>>> import numpy as np
>>> np.set_printoptions(suppress=True, linewidth=120)
>>> def tidy(a):
...     return np.round(a, 1) + 0
... 
>>> data = np.load("x.npy")
>>> data
array([[ 1,  1,  1,  1, -1, -1, -1, -1],
       [ 1,  1, -1, -1, -1, -1,  1,  1],
       [ 1,  1, -1, -1,  1,  1, -1, -1],
       [ 1, -1,  1, -1,  1, -1,  1, -1],
       [ 1, -1,  1, -1, -1,  1, -1,  1],
       [ 1,  1,  1,  1,  1,  1,  1,  1],
       [ 1, -1, -1,  1, -1,  1,  1, -1]])
>>> A2 = np.array([[3, -1], [0, 3], [-2, -2], [1, 1], [-3, 2], [1, 1], [1, 3], [0, 3]])
>>> data @ A2
array([[ 3, -8],
       [ 7,  6],
       [ 1,  0],
       [-3, -6],
       [ 3, -8],
       [ 1, 10],
       [11, -2]])
>>> np.einsum("ij->j", data)
array([ 7,  1,  1, -1, -1,  1,  1, -1])
>>> np.linalg.matrix_rank(np.vstack([data, A2.T]))
np.int64(8)
>>> np.vstack([data, A2.T]).shape
(9, 8)
>>> np.einsum("ik,kj->ji", data, A2)
array([[ 3,  7,  1, -3,  3,  1, 11],
       [-8,  6,  0, -6, -8, 10, -2]])
>>> np.einsum("ik,kj->ij", data, A2)
array([[ 3, -8],
       [ 7,  6],
       [ 1,  0],
       [-3, -6],
       [ 3, -8],
       [ 1, 10],
       [11, -2]])
>>> def softmax(z):
...     e = np.exp(z - z.max(axis=-1, keepdims=True))
...     return e / e.sum(axis=-1, keepdims=True)
... 
>>> tidy(softmax(data[3] + 3))
array([0.2, 0. , 0.2, 0. , 0.2, 0. , 0.2, 0. ])
>>> tidy(softmax(data).sum(axis=1))
array([1., 1., 1., 1., 1., 1., 1.])
>>> S = data @ data.T / np.sqrt(8)
>>> tidy(softmax(S)[3] @ data)
array([ 1. , -0.7,  0.7, -0.7,  0.7, -0.7,  0.7, -0.7])
>>> tidy(softmax(S + np.triu(np.full(S.shape, -np.inf), 1)))
array([[1. , 0. , 0. , 0. , 0. , 0. , 0. ],
       [0.1, 0.9, 0. , 0. , 0. , 0. , 0. ],
       [0.1, 0.1, 0.9, 0. , 0. , 0. , 0. ],
       [0.1, 0.1, 0.1, 0.8, 0. , 0. , 0. ],
       [0. , 0. , 0. , 0. , 0.8, 0. , 0. ],
       [0. , 0. , 0. , 0. , 0. , 0.8, 0. ],
       [0. , 0. , 0. , 0. , 0. , 0. , 0.7]])
>>> softmax(S).round(6).argmax(axis=1)
array([0, 1, 2, 3, 4, 5, 6])
>>> F = np.load("mat.npy")
>>> F
array([[ 0.8,  1.1, -0.2,  1.5,  0. ,  0.6,  1.6, -0.6,  3.3],
       [-0.5, -0.1, -0.5,  0.6,  2.2,  0.1, -0.2,  0.1, -0.1],
       [ 0.3, -2.8, -0.7, -0.2,  0.9, -0.2, -1.2, -0.3,  0.4],
       [ 2. , -0.9, -1. ,  0.4, -1.1,  0. ,  0.7,  2.9,  0.3],
       [-0.6,  0.4, -0.4,  1.6,  0.9,  1.4,  1.7, -1.1, -1.2],
       [ 0.8,  0.7,  0.3,  0.1, -0.7, -0.6,  0.6, -1.1,  0.9],
       [-0.2,  1.4,  0.9,  2.7,  0.2, -1.4, -1.2,  0.3,  0.8],
       [-0.8,  1.3,  0.3, -1.1, -1.1, -0.4,  1.1,  0. , -0.5],
       [ 1.6, -1.2, -0.1,  0.6, -0.3,  0.7,  0.5,  0.1, -0.1],
       [ 0.3, -0.7,  2.6,  0.7,  0. , -0.2, -2. ,  0.8,  0.5],
       [-0.3,  2.3,  0.6, -0.4, -0.5,  1. , -1. ,  0.3, -1.1],
       [ 0.5, -0.2, -1.1,  0.2, -0.7, -0.2,  0.1, -0.6,  1.3]])
>>> x = np.array([2, 3, 2, -2, -2, 0, 2, -2, 3])
>>> tidy(F @ x)
array([ 15.8,  -8.8, -11.2,  -2.8,  -3.8,  11.6,  -0.8,   8. ,  -0.7,  -1.8,   3.4,   4.5])
>>> (F @ x).argmax()
np.int64(0)
>>> tidy(np.einsum("ij,j->i", F, x))
array([ 15.8,  -8.8, -11.2,  -2.8,  -3.8,  11.6,  -0.8,   8. ,  -0.7,  -1.8,   3.4,   4.5])
>>> tidy(F @ np.ones(9))
array([ 8.1,  1.6, -3.8,  3.3,  2.7,  1. ,  3.5, -1.2,  1.8,  2. ,  0.9, -0.7])
>>> tidy(F @ (2 * x))
array([ 31.6, -17.6, -22.4,  -5.6,  -7.6,  23.2,  -1.6,  16. ,  -1.4,  -3.6,   6.8,   9. ])
>>> tidy((F * x).sum(axis=1))
array([ 15.8,  -8.8, -11.2,  -2.8,  -3.8,  11.6,  -0.8,   8. ,  -0.7,  -1.8,   3.4,   4.5])
>>> mat = np.diag(np.array([7, 1, 1, 0, 4, 6, 8, 7, 0, 9, 8, 1]))
>>> mat
array([[7, 0, 0, 0, 0, 0, 0, 0, 0, 0, 0, 0],
       [0, 1, 0, 0, 0, 0, 0, 0, 0, 0, 0, 0],
       [0, 0, 1, 0, 0, 0, 0, 0, 0, 0, 0, 0],
       [0, 0, 0, 0, 0, 0, 0, 0, 0, 0, 0, 0],
       [0, 0, 0, 0, 4, 0, 0, 0, 0, 0, 0, 0],
       [0, 0, 0, 0, 0, 6, 0, 0, 0, 0, 0, 0],
       [0, 0, 0, 0, 0, 0, 8, 0, 0, 0, 0, 0],
       [0, 0, 0, 0, 0, 0, 0, 7, 0, 0, 0, 0],
       [0, 0, 0, 0, 0, 0, 0, 0, 0, 0, 0, 0],
       [0, 0, 0, 0, 0, 0, 0, 0, 0, 9, 0, 0],
       [0, 0, 0, 0, 0, 0, 0, 0, 0, 0, 8, 0],
       [0, 0, 0, 0, 0, 0, 0, 0, 0, 0, 0, 1]])
>>> # rows 3 and 8 are equal
>>> np.linalg.lstsq(mat[:-1].T, mat[-1])[2]
np.int32(9)
>>> tidy(np.trace(np.linalg.pinv(mat) @ mat))
np.float64(10.0)
>>> Uu, sig, Vh = np.linalg.svd(mat)
>>> sig
array([9., 8., 8., 7., 7., 6., 4., 1., 1., 1., 0., 0.])
>>> np.argmax(sig[:-1] / (sig[1:] + 1e-6)) + 1
np.int64(10)
>>> A2 = Uu[:, :10] @ np.diag(sig[:10]) @ Vh[:10]
>>> np.abs(mat - A2).max()
np.float64(0.0)
>>> tidy(np.linalg.norm(mat - A2) / np.linalg.norm(mat))
np.float64(0.0)
>>> np.linalg.matrix_rank(A2)
np.int64(10)
>>> tidy(np.linalg.norm(mat - A2, 2)), sig[10]
(np.float64(0.0), np.float64(0.0))
>>> tidy(np.sort(np.abs(np.linalg.eigvals(mat))))
array([0., 0., 1., 1., 1., 4., 6., 7., 7., 8., 8., 9.])
>>> mat @ mat
array([[49,  0,  0,  0,  0,  0,  0,  0,  0,  0,  0,  0],
       [ 0,  1,  0,  0,  0,  0,  0,  0,  0,  0,  0,  0],
       [ 0,  0,  1,  0,  0,  0,  0,  0,  0,  0,  0,  0],
       [ 0,  0,  0,  0,  0,  0,  0,  0,  0,  0,  0,  0],
       [ 0,  0,  0,  0, 16,  0,  0,  0,  0,  0,  0,  0],
       [ 0,  0,  0,  0,  0, 36,  0,  0,  0,  0,  0,  0],
       [ 0,  0,  0,  0,  0,  0, 64,  0,  0,  0,  0,  0],
       [ 0,  0,  0,  0,  0,  0,  0, 49,  0,  0,  0,  0],
       [ 0,  0,  0,  0,  0,  0,  0,  0,  0,  0,  0,  0],
       [ 0,  0,  0,  0,  0,  0,  0,  0,  0, 81,  0,  0],
       [ 0,  0,  0,  0,  0,  0,  0,  0,  0,  0, 64,  0],
       [ 0,  0,  0,  0,  0,  0,  0,  0,  0,  0,  0,  1]])
>>> np.trace(mat)
np.int64(52)
>>> np.linalg.matrix_power(mat, 4)
array([[2401,    0,    0,    0,    0,    0,    0,    0,    0,    0,    0,    0],
       [   0,    1,    0,    0,    0,    0,    0,    0,    0,    0,    0,    0],
       [   0,    0,    1,    0,    0,    0,    0,    0,    0,    0,    0,    0],
       [   0,    0,    0,    0,    0,    0,    0,    0,    0,    0,    0,    0],
       [   0,    0,    0,    0,  256,    0,    0,    0,    0,    0,    0,    0],
       [   0,    0,    0,    0,    0, 1296,    0,    0,    0,    0,    0,    0],
       [   0,    0,    0,    0,    0,    0, 4096,    0,    0,    0,    0,    0],
       [   0,    0,    0,    0,    0,    0,    0, 2401,    0,    0,    0,    0],
       [   0,    0,    0,    0,    0,    0,    0,    0,    0,    0,    0,    0],
       [   0,    0,    0,    0,    0,    0,    0,    0,    0, 6561,    0,    0],
       [   0,    0,    0,    0,    0,    0,    0,    0,    0,    0, 4096,    0],
       [   0,    0,    0,    0,    0,    0,    0,    0,    0,    0,    0,    1]])
>>> tidy(np.abs(np.linalg.eigvals(mat)).max())
np.float64(9.0)
>>> Uu, sig, Vh = np.linalg.svd(mat)
>>> evecs = Vh[:(sig > 1e-8).sum()]
>>> rng = np.random.default_rng(50120)
>>> x = mat[10] + 3 * mat[1] + rng.integers(2) * np.eye(12)[6]
>>> x
array([0., 3., 0., 0., 0., 0., 1., 0., 0., 0., 8., 0.])
>>> evecs.T @ evecs
array([[1., 0., 0., 0., 0., 0., 0., 0., 0., 0., 0., 0.],
       [0., 1., 0., 0., 0., 0., 0., 0., 0., 0., 0., 0.],
       [0., 0., 1., 0., 0., 0., 0., 0., 0., 0., 0., 0.],
       [0., 0., 0., 0., 0., 0., 0., 0., 0., 0., 0., 0.],
       [0., 0., 0., 0., 1., 0., 0., 0., 0., 0., 0., 0.],
       [0., 0., 0., 0., 0., 1., 0., 0., 0., 0., 0., 0.],
       [0., 0., 0., 0., 0., 0., 1., 0., 0., 0., 0., 0.],
       [0., 0., 0., 0., 0., 0., 0., 1., 0., 0., 0., 0.],
       [0., 0., 0., 0., 0., 0., 0., 0., 0., 0., 0., 0.],
       [0., 0., 0., 0., 0., 0., 0., 0., 0., 1., 0., 0.],
       [0., 0., 0., 0., 0., 0., 0., 0., 0., 0., 1., 0.],
       [0., 0., 0., 0., 0., 0., 0., 0., 0., 0., 0., 1.]])
>>> np.diag(evecs.T @ evecs)
array([1., 1., 1., 0., 1., 1., 1., 1., 0., 1., 1., 1.])
>>> tidy(np.linalg.norm(x - evecs.T @ evecs @ x))
np.float64(0.0)
